$ python3 -q
>>> import numpy as np
>>> from numpy import linalg as LA
>>> np.set_printoptions(precision=2, suppress=True, linewidth=140, sign=" ")
>>> feats = np.array([[0, 1, 0, 0, 0, 1, 0],
...     [1, 0, 0, 0, 0, 1, 0],
...     [0, 0, 0, 1, 0, 0, 0],
...     [0, 0, 1, 0, 0, 0, 0],
...     [0, 0, 0, 0, 0, 1, 0],
...     [1, 1, 0, 0, 1, 0, 0],
...     [0, 0, 0, 0, 0, 0, 0]])
>>> w, vecs = LA.eigh(feats)
>>> x = np.array([-3, 5, 3, 0, -5, 0, -2])
>>> np.round(vecs * np.maximum(w, 0) @ vecs.T, 2) + 0
array([[ 0.64,  0.64,  0.  ,  0.  ,  0.23,  0.66,  0.  ],
       [ 0.64,  0.64,  0.  ,  0.  ,  0.23,  0.66,  0.  ],
       [ 0.  ,  0.  ,  0.5 ,  0.5 ,  0.  ,  0.  ,  0.  ],
       [ 0.  ,  0.  ,  0.5 ,  0.5 ,  0.  ,  0.  ,  0.  ],
       [ 0.23,  0.23,  0.  ,  0.  ,  0.38,  0.44,  0.  ],
       [ 0.66,  0.66,  0.  ,  0.  ,  0.44,  0.83,  0.  ],
       [ 0.  ,  0.  ,  0.  ,  0.  ,  0.  ,  0.  ,  0.  ]])
>>> np.abs(feats).sum(axis=1).max(), np.round(np.abs(w).max(), 2)
(np.int64(3), np.float64(2.17))
>>> (np.sign(vecs[:, -1].round(6)) == np.sign(vecs[0, -1].round(6))).astype(int)
array([ 1,  1,  0,  0,  1,  1,  0])
>>> np.round(LA.eigvalsh(feats[1:, 1:]), 2) + 0
array([-1.41, -1.  ,  0.  ,  0.  ,  1.  ,  1.41])
>>> np.round(vecs * np.abs(w) @ vecs.T, 2) + 0
array([[ 1.27,  0.27,  0.  ,  0.  ,  0.45,  0.33,  0.  ],
       [ 0.27,  1.27,  0.  ,  0.  ,  0.45,  0.33,  0.  ],
       [ 0.  ,  0.  ,  1.  ,  0.  ,  0.  ,  0.  ,  0.  ],
       [ 0.  ,  0.  ,  0.  ,  1.  ,  0.  ,  0.  ,  0.  ],
       [ 0.45,  0.45,  0.  ,  0.  ,  0.76, -0.12,  0.  ],
       [ 0.33,  0.33,  0.  ,  0.  , -0.12,  1.66,  0.  ],
       [ 0.  ,  0.  ,  0.  ,  0.  ,  0.  ,  0.  ,  0.  ]])
>>> U, sigma, VT = LA.svd(feats)
>>> vecs = VT[:(sigma > 1e-8).sum()]
>>> rng = np.random.default_rng(58798)
>>> x = feats[6] + 3 * feats[2] + rng.integers(2) * np.eye(7)[4]
>>> x
array([ 0.,  0.,  0.,  3.,  0.,  0.,  0.])
>>> np.allclose(vecs.T @ vecs @ x, x)
True
>>> np.diag(vecs.T @ vecs)
array([ 1.,  1.,  1.,  1.,  1.,  1.,  0.])
>>> W1 = np.array([[4, 8, 4, 1],
...     [1, 6, 4, 4],
...     [3, 2, 7, 9],
...     [3, 9, 7, 3],
...     [3, 2, 8, 6],
...     [2, 5, 5, 6],
...     [4, 0, 3, 6]])
>>> beta = np.array([0, 1, 3, 0])
>>> act = np.maximum(feats @ W1 + beta, 0)
>>> (act > 0).astype(int)
array([[ 1,  1,  1,  1],
       [ 1,  1,  1,  1],
       [ 1,  1,  1,  1],
       [ 1,  1,  1,  1],
       [ 1,  1,  1,  1],
       [ 1,  1,  1,  1],
       [ 0,  1,  1,  0]])
>>> act
array([[  3,  12,  12,  10],
       [  6,  14,  12,   7],
       [  3,  10,  10,   3],
       [  3,   3,  10,   9],
       [  2,   6,   8,   6],
       [  8,  17,  19,  11],
       [  0,   1,   3,   0]])
>>> LA.matrix_rank(act)
np.int64(4)
>>> W2 = np.array([[2, -2, 1], [2, 1, 1], [-1, 1, -1], [-2, -1, -1]])
>>> act @ W2
array([[ -2,   8,  -7],
       [ 14,   7,   1],
       [ 10,  11,   0],
       [-16,  -2, -13],
       [ -4,   4,  -6],
       [  9,   9,  -5],
       [ -1,   4,  -2]])
>>> (act @ W2).round(6).argmax(axis=1)
array([ 1,  0,  1,  1,  1,  0,  1])
>>> np.all(LA.eigvalsh(feats) > 0)
np.False_
>>> round(float(LA.eigvalsh(feats).min()), 2)
-1.48
>>> theta = np.radians(72)
>>> R = np.eye(7)
>>> R[0, 0] = R[1, 1] = np.cos(theta)
>>> R[0, 1], R[1, 0] = -np.sin(theta), np.sin(theta)
>>> R
array([[ 0.31, -0.95,  0.  ,  0.  ,  0.  ,  0.  ,  0.  ],
       [ 0.95,  0.31,  0.  ,  0.  ,  0.  ,  0.  ,  0.  ],
       [ 0.  ,  0.  ,  1.  ,  0.  ,  0.  ,  0.  ,  0.  ],
       [ 0.  ,  0.  ,  0.  ,  1.  ,  0.  ,  0.  ,  0.  ],
       [ 0.  ,  0.  ,  0.  ,  0.  ,  1.  ,  0.  ,  0.  ],
       [ 0.  ,  0.  ,  0.  ,  0.  ,  0.  ,  1.  ,  0.  ],
       [ 0.  ,  0.  ,  0.  ,  0.  ,  0.  ,  0.  ,  1.  ]])
>>> B = feats @ R.T
>>> np.abs(B - feats).max(axis=0)
array([ 1.64,  0.95,  0.  ,  0.  ,  0.  ,  0.  ,  0.  ])
>>> np.allclose(feats @ feats.T, B @ B.T)
True
>>> round(float(LA.det(R)), 2), round(np.trace(R), 2)
(1.0, np.float64(5.62))
>>> B
array([[-0.95,  0.31,  0.  ,  0.  ,  0.  ,  1.  ,  0.  ],
       [ 0.31,  0.95,  0.  ,  0.  ,  0.  ,  1.  ,  0.  ],
       [ 0.  ,  0.  ,  0.  ,  1.  ,  0.  ,  0.  ,  0.  ],
       [ 0.  ,  0.  ,  1.  ,  0.  ,  0.  ,  0.  ,  0.  ],
       [ 0.  ,  0.  ,  0.  ,  0.  ,  0.  ,  1.  ,  0.  ],
       [-0.64,  1.26,  0.  ,  0.  ,  1.  ,  0.  ,  0.  ],
       [ 0.  ,  0.  ,  0.  ,  0.  ,  0.  ,  0.  ,  0.  ]])
>>> np.allclose(LA.norm(feats, axis=1), LA.norm(B, axis=1))
True
>>> LA.svd(feats, compute_uv=False), LA.svd(B, compute_uv=False)
(array([ 2.17,  1.48,  1.  ,  1.  ,  1.  ,  0.31,  0.  ]), array([ 2.17,  1.48,  1.  ,  1.  ,  1.  ,  0.31,  0.  ]))
>>> W0 = np.load("w.npy")
>>> W0
array([[ 2.,  1.,  0.,  3.],
       [ 3.,  3., -1.,  3.],
       [ 0.,  0., -5., -2.],
       [ 0.,  0., -6., -8.]])
>>> np.poly(W0)
array([   1.,    8.,  -34., -101.,   84.])
>>> round(LA.det(W0.T), 2)
np.float64(84.0)
>>> LA.eigvals(W0)
array([  0.7 ,   4.3 ,  -2.73, -10.27])
>>> np.einsum("ij,ji->", W0, W0)
np.float64(132.0)
>>> round(LA.det(W0[::-1]), 2)
np.float64(84.0)
>>> np.einsum("ii->", W0)
np.float64(-8.0)
>>> np.kron(np.eye(2, dtype=int), W0)
array([[ 2.,  1.,  0.,  3.,  0.,  0.,  0.,  0.],
       [ 3.,  3., -1.,  3.,  0.,  0., -0.,  0.],
       [ 0.,  0., -5., -2.,  0.,  0., -0., -0.],
       [ 0.,  0., -6., -8.,  0.,  0., -0., -0.],
       [ 0.,  0.,  0.,  0.,  2.,  1.,  0.,  3.],
       [ 0.,  0., -0.,  0.,  3.,  3., -1.,  3.],
       [ 0.,  0., -0., -0.,  0.,  0., -5., -2.],
       [ 0.,  0., -0., -0.,  0.,  0., -6., -8.]])
